>>> import numpy as np
>>> from numpy import linalg as LA
>>> np.set_printoptions(precision=1, suppress=True, linewidth=100, legacy="1.25")
>>> tidy = lambda a: np.round(a, 1) + 0
>>> X = np.loadtxt("x.csv", delimiter=",")
>>> print(tidy(X))
[[ 37.7 -22.9 -69.2 -31.3 -41.1 -59.3]
 [ 32.4 -19.1 -60.9 -26.7 -37.  -53.6]
 [ 13.1  -5.7 -30.3 -10.6 -21.2 -31.6]
 [ -2.    2.7  -2.5   0.8  -4.   -7.5]
 [  4.7  -2.   -3.9  -0.3  -2.2   0.5]
 [  4.7  -2.   -4.   -0.2  -2.3   0.5]
 [  6.6  -1.7  -5.8   1.2  -4.3   0.3]
 [  3.6  15.5  -1.1  26.2 -15.7   1.9]
 [  0.7  21.3   2.5  34.  -17.6   3.1]
 [ -6.7  34.6  11.9  51.1 -20.9   6.5]]
>>> np.allclose(X[:-1].T @ LA.lstsq(X[:-1].T, X[-1])[0], X[-1])
True
>>> LA.lstsq(X[:-1].T, X[-1])[2]
3
>>> try:
...     LA.inv(X)
... except LA.LinAlgError as e:
...     print(repr(e))
... 
LinAlgError('Last 2 dimensions of the array must be square')
>>> f, g = X[7], X[8]
>>> tidy(f @ g)
1504.9
>>> p = (f @ g) / (f @ f) * f
>>> tidy(g - p)
array([-3.9,  1.8,  4. ,  0.9,  2.2,  0.8])
>>> tidy((g - p) @ f)
0.0
>>> tidy(p)
array([  4.6,  19.5,  -1.4,  33.1, -19.8,   2.4])
>>> print(tidy(LA.norm(f + g) ** 2 + LA.norm(f - g) ** 2))
6263.2
>>> M = np.load("sample3.npy")
>>> tidy(M)
array([[ 0.5,  0.2, -0.1, -0.3,  0.1, -0.1,  0.2],
       [ 0.2,  0.1,  0. , -0.2,  0.1, -0.1,  0.1],
       [-0.1,  0. ,  0. ,  0. ,  0. ,  0. ,  0. ],
       [-0.3, -0.2,  0. ,  0.2, -0.1,  0.1, -0.2],
       [ 0.1,  0.1,  0. , -0.1,  0. ,  0. ,  0.1],
       [-0.1, -0.1,  0. ,  0.1,  0. ,  0. , -0.1],
       [ 0.2,  0.1,  0. , -0.2,  0.1, -0.1,  0.1]])
>>> # row 6 repeats row 1
>>> rk = LA.matrix_rank(M)
>>> print(rk)
1
>>> N = LA.svd(M)[2][rk:].T
>>> [int(LA.matrix_rank(M[:i])) for i in range(1, len(M) + 1)]
[1, 1, 1, 1, 1, 1, 1]
>>> print([int(LA.matrix_rank(M[:, :j + 1])) for j in range(7)])
[1, 1, 1, 1, 1, 1, 1]
>>> np.allclose(M @ N, 0)
True
>>> tidy(N @ N.T)
array([[ 0.5, -0.2,  0.1,  0.3, -0.1,  0.1, -0.2],
       [-0.2,  0.9,  0. ,  0.2, -0.1,  0.1, -0.1],
       [ 0.1,  0. ,  1. ,  0. ,  0. ,  0. ,  0. ],
       [ 0.3,  0.2,  0. ,  0.8,  0.1, -0.1,  0.2],
       [-0.1, -0.1,  0. ,  0.1,  1. ,  0. , -0.1],
       [ 0.1,  0.1,  0. , -0.1,  0. ,  1. ,  0.1],
       [-0.2, -0.1,  0. ,  0.2, -0.1,  0.1,  0.9]])
>>> rng = np.random.default_rng(7228)
>>> lab = rng.permutation(7)
>>> lab
array([4, 2, 0, 3, 5, 6, 1])
>>> B = M[lab][:, lab]
>>> np.allclose(B, M)
False
>>> print(tidy(LA.det(B)), tidy(LA.det(M[lab])))
0.0 0.0
>>> np.trace(B)
1.0
>>> tidy(B)
array([[ 0. ,  0. ,  0.1, -0.1,  0. ,  0.1,  0.1],
       [ 0. ,  0. , -0.1,  0. ,  0. ,  0. ,  0. ],
       [ 0.1, -0.1,  0.5, -0.3, -0.1,  0.2,  0.2],
       [-0.1,  0. , -0.3,  0.2,  0.1, -0.2, -0.2],
       [ 0. ,  0. , -0.1,  0.1,  0. , -0.1, -0.1],
       [ 0.1,  0. ,  0.2, -0.2, -0.1,  0.1,  0.1],
       [ 0.1,  0. ,  0.2, -0.2, -0.1,  0.1,  0.1]])
